$ ipython --no-banner

In [1]: import numpy as np

In [2]: np.set_printoptions(precision=4, suppress=True, linewidth=140)

In [3]: F = np.loadtxt("data.csv", delimiter=",")

In [4]: print(F)
[[ 3.6474  5.2947  2.6489  1.3245  2.6787  5.0313]
 [ 4.5621  7.1241  6.2125  3.1062  6.1946  7.6325]
 [ 6.733  11.466  12.1276  6.0638 10.7253  9.9923]
 [ 5.7404  9.4807  6.3808  3.1904  4.0905  4.3501]
 [ 4.9493  7.8986  7.1484  3.5742  6.824   7.8747]
 [ 4.927   7.8541  7.1881  3.5941  6.9281  8.001 ]
 [ 1.446   0.8921 -1.9451 -0.9725  0.1904  4.7443]
 [ 3.4006  4.8013  1.6082  0.8041  1.6111  4.2104]
 [ 6.0728 10.1457 12.0524  6.0262 11.9329 11.8601]
 [ 4.8282  7.6565  1.8547  0.9274 -0.8743  0.2974]
 [ 5.8685  9.737   9.9809  4.9904  9.2343  9.3658]
 [ 6.7485 11.4971  9.5479  4.7739  6.8247  6.0762]
 [ 6.7651 11.5301  6.6688  3.3344  2.4731  1.708 ]
 [ 3.4998  4.9996  3.9965  1.9983  4.9952  7.4954]
 [ 4.6211  7.2421  2.404   1.202   0.3639  1.7428]
 [ 6.0752 10.1504  9.6103  4.8051  8.2651  8.1899]
 [ 5.5279  9.0558  8.4283  4.2141  7.5866  8.0587]
 [ 4.7731  7.5463  6.7062  3.3531  6.513   7.7399]
 [ 6.0146 10.0293  9.9642  4.9821  8.917   8.9024]
 [ 5.2351  8.4703  6.5327  3.2664  5.3288  6.0937]
 [ 6.3775 10.755  10.3224  5.1612  8.7286  8.3512]
 [ 6.5514 11.1028 10.4067  5.2033  8.5072  7.9558]
 [ 5.1577  8.3154  7.304   3.652   6.6407  7.483 ]
 [ 5.4032  8.8064  6.7521  3.3761  5.3218  5.9187]
 [ 5.0796  8.1592  2.8577  1.4288  0.1273  1.0477]
 [ 6.5044 11.0089  8.3865  4.1932  5.5708  5.0664]
 [ 3.4379  4.8758  2.0164  1.0082  2.1487  4.7108]
 [ 4.4271  6.8542  5.8156  2.9078  5.8692  7.4422]]

In [5]: print(np.unique(F.round(6), axis=0).shape)
(28, 6)

In [6]: np.allclose(F[:-1].T @ np.linalg.lstsq(F[:-1].T, F[-1])[0], F[-1])
Out[6]: True

In [7]: m1 = np.load("case10.npy")

In [8]: m1
Out[8]: 
array([[ 3,  0, -1, -2,  1,  2,  1],
       [ 3, -3,  1, -1, -3,  2, -2],
       [ 2, -4,  1,  3, -1,  6, -6],
       [ 8,  0, -5,  2, -3,  8, -5],
       [-1, -1, -2, -3,  0,  3, -1],
       [ 2,  2, -3,  5,  0,  4,  0],
       [-1, -1, -2, -3,  0,  3, -1],
       [ 0,  1,  0,  3,  2,  1,  3],
       [ 3,  0, -1, -2,  1,  2,  1],
       [ 6, -1, -2,  0, -1,  5, -2],
       [-1, -1, -2, -3,  0,  3, -1],
       [ 3, -1, -1,  2, -2,  3, -3],
       [ 5, -4, -2, -6, -2,  7, -2],
       [ 5, -4,  0,  1,  0,  8, -5],
       [ 3, -1, -1,  2, -2,  3, -3],
       [ 1, -5, -1,  0, -1,  9, -7],
       [ 3,  1, -1,  1,  3,  3,  4],
       [ 2, -3,  1, -1,  2,  5, -2],
       [ 1, -2, -1,  3, -1,  6, -6],
       [ 6, -3,  0, -3, -2,  4, -1],
       [ 0,  0,  0,  0,  0,  0,  0],
       [ 6, -3,  0, -3, -2,  4, -1],
       [ 2, -2, -3, -1, -2,  6, -4],
       [ 5, -2, -4, -3, -1,  8, -3],
       [-1, -1, -2, -3,  0,  3, -1]])

In [9]: x = np.array([5, 4, 1, 1, 2, 2, 1])

In [10]: rhs = m1 @ x

In [11]: np.linalg.solve(m1.T @ m1, m1.T @ rhs)
Out[11]: array([5., 4., 1., 1., 2., 2., 1.])

In [12]: np.round(np.linalg.pinv(m1) @ m1, 4) + 0
Out[12]: 
array([[1., 0., 0., 0., 0., 0., 0.],
       [0., 1., 0., 0., 0., 0., 0.],
       [0., 0., 1., 0., 0., 0., 0.],
       [0., 0., 0., 1., 0., 0., 0.],
       [0., 0., 0., 0., 1., 0., 0.],
       [0., 0., 0., 0., 0., 1., 0.],
       [0., 0., 0., 0., 0., 0., 1.]])

In [13]: rng = np.random.default_rng(59891)

In [14]: rhs = rhs + 0.05 * rng.normal(size=25)

In [15]: rhs
Out[15]: 
array([19.0328, -1.1269,  1.963 , 41.9592, -8.9   , 27.9273, -9.0503, 16.0322, 19.0579, 29.9584, -8.9617, 11.0341,  9.0324, 20.9361,
       11.0517, -6.9545, 35.0442,  9.9761,  2.9612, 17.9321, -0.0013, 18.0246,  1.9991, 20.9857, -8.9335])

In [16]: coef, *_ = np.linalg.lstsq(m1, rhs)

In [17]: coef
Out[17]: array([5.0127, 3.8727, 0.8831, 1.0276, 2.0572, 1.9261, 1.0055])

In [18]: coef.round()
Out[18]: array([5., 4., 1., 1., 2., 2., 1.])

In [19]: np.round(m1.T @ (rhs - m1 @ coef), 4) + 0
Out[19]: array([0., 0., 0., 0., 0., 0., 0.])

In [20]: [round(float(np.linalg.norm(np.linalg.solve(m1.T @ m1 + lam * np.eye(7), m1.T @ rhs))), 2) for lam in (0, 1, 10, 100)]
Out[20]: [7.14, 6.5, 5.85, 3.78]

In [21]: arr = np.load("arr.npy")

In [22]: arr
Out[22]: 
array([[-13.3636, -21.4576,  18.0983, -23.8723, -14.6957,  -4.6235],
       [ -4.4665,  19.3909,   2.1274, -23.9332,  28.89  ,   8.2017],
       [-22.0483,  23.3733,   1.3558,  -9.2477,  14.864 , -12.8421],
       [-27.6873, -22.8359,   5.7255, -19.581 , -28.2034,   3.5118],
       [  2.8019,  13.3634,   4.7754,  -5.2345,  -3.8474,  -0.8957],
       [ 31.7839,  -4.784 , -14.0158, -22.3708, -14.3964,  25.4179],
       [-20.0489, -16.118 ,  -3.7189,   6.3842,  25.6287,  -4.0504],
       [  8.4026,  -7.6955,  -7.2563, -24.7508,   2.5258,   2.0168],
       [-20.5824, -21.2932,  -4.9242, -20.2523,   6.5944,  -4.3377],
       [ 24.5068,  -6.3497,   3.7033, -10.062 ,  17.2956,   0.6234],
       [ -6.4082,  19.0911,  12.1482, -25.0595, -21.1041,   2.6059],
       [ 26.4317,   8.8774, -12.9882,  -5.0783,  11.057 ,   7.203 ],
       [ 19.6201,   1.9786,  -4.4751,   4.9163,  21.6371,  -5.6583],
       [ 10.9076, -32.4825,   2.321 ,  16.3561, -19.9711,  30.0157],
       [ 17.1559,   5.0543, -16.1998,  -4.8727, -43.5468,  16.2806],
       [-23.4789,   8.882 ,  -7.6883,  21.9048,  22.32  ,  11.1386],
       [ 14.6608,   5.2387,   9.255 ,  12.7998,  -1.553 ,  -5.8629],
       [ -4.5958,  -8.4118,  17.6134,   3.0938,   0.7212,   4.7063],
       [ -0.4318,  10.1529,  11.1059, -11.2623, -22.1771,   6.5732]])

In [23]: Ac = arr - arr.mean(axis=0)

In [24]: V = np.linalg.svd(Ac)[2][:4]

In [25]: B = Ac - Ac @ V.T @ V

In [26]: np.diag(V.T @ V)
Out[26]: array([0.8653, 0.9803, 0.0872, 0.9653, 0.944 , 0.1579])

In [27]: (Ac @ V.T).std(axis=0)
Out[27]: array([21.8802, 19.1593, 15.8614, 12.8171])

In [28]: mat = np.loadtxt("a.csv", delimiter=",")

In [29]: print(mat)
[[ -0.727  -20.2766  60.5587]
 [ -1.1068 -20.284   60.0596]
 [  1.3484 -20.1912  60.1237]
 [ -0.0952 -20.0412  60.6858]
 [  0.292  -19.8317  59.8979]
 [ -0.0237 -20.3551  61.1371]
 [ -0.9318 -19.3718  61.8449]
 [ -0.1114 -20.455   61.9993]
 [  0.145  -19.6304  59.2703]
 [  1.0665 -19.0276  59.7866]
 [ -0.3758 -18.857   58.981 ]
 [ -0.9369 -19.8972  58.5008]
 [ -0.3432 -19.1654  60.4543]
 [ -0.2816 -20.2326  59.1368]
 [  0.9063 -21.0218  58.2878]
 [  0.7666 -18.4421  60.6159]
 [  1.7891 -22.1943  61.2766]
 [  0.2622 -20.0327  60.4287]
 [ -0.1514 -19.7577  60.2002]
 [ -0.3683 -21.5793  59.8706]
 [ -0.9583 -20.3978  60.3301]
 [  1.4105 -20.2938  58.8102]
 [  0.2262 -21.0602  58.8887]
 [  0.2105 -19.7813  59.8569]
 [  1.4871 -20.6623  60.419 ]
 [ -0.0424 -21.1347  60.2331]]

In [30]: Ac = (mat - mat.mean(axis=0)) / mat.std(axis=0)

In [31]: np.argwhere(np.abs(Ac) > 2)
Out[31]: 
array([[ 7,  2],
       [15,  1],
       [16,  0],
       [16,  1]])

In [32]: Ac.std(axis=0)
Out[32]: array([1., 1., 1.])

In [33]: coef = np.linalg.lstsq(np.delete(Ac, 2, axis=1), Ac[:, 2])[0]

In [34]: coef
Out[34]: array([-0.0794, -0.0366])

In [35]: np.abs(coef).argmax()
Out[35]: np.int64(0)
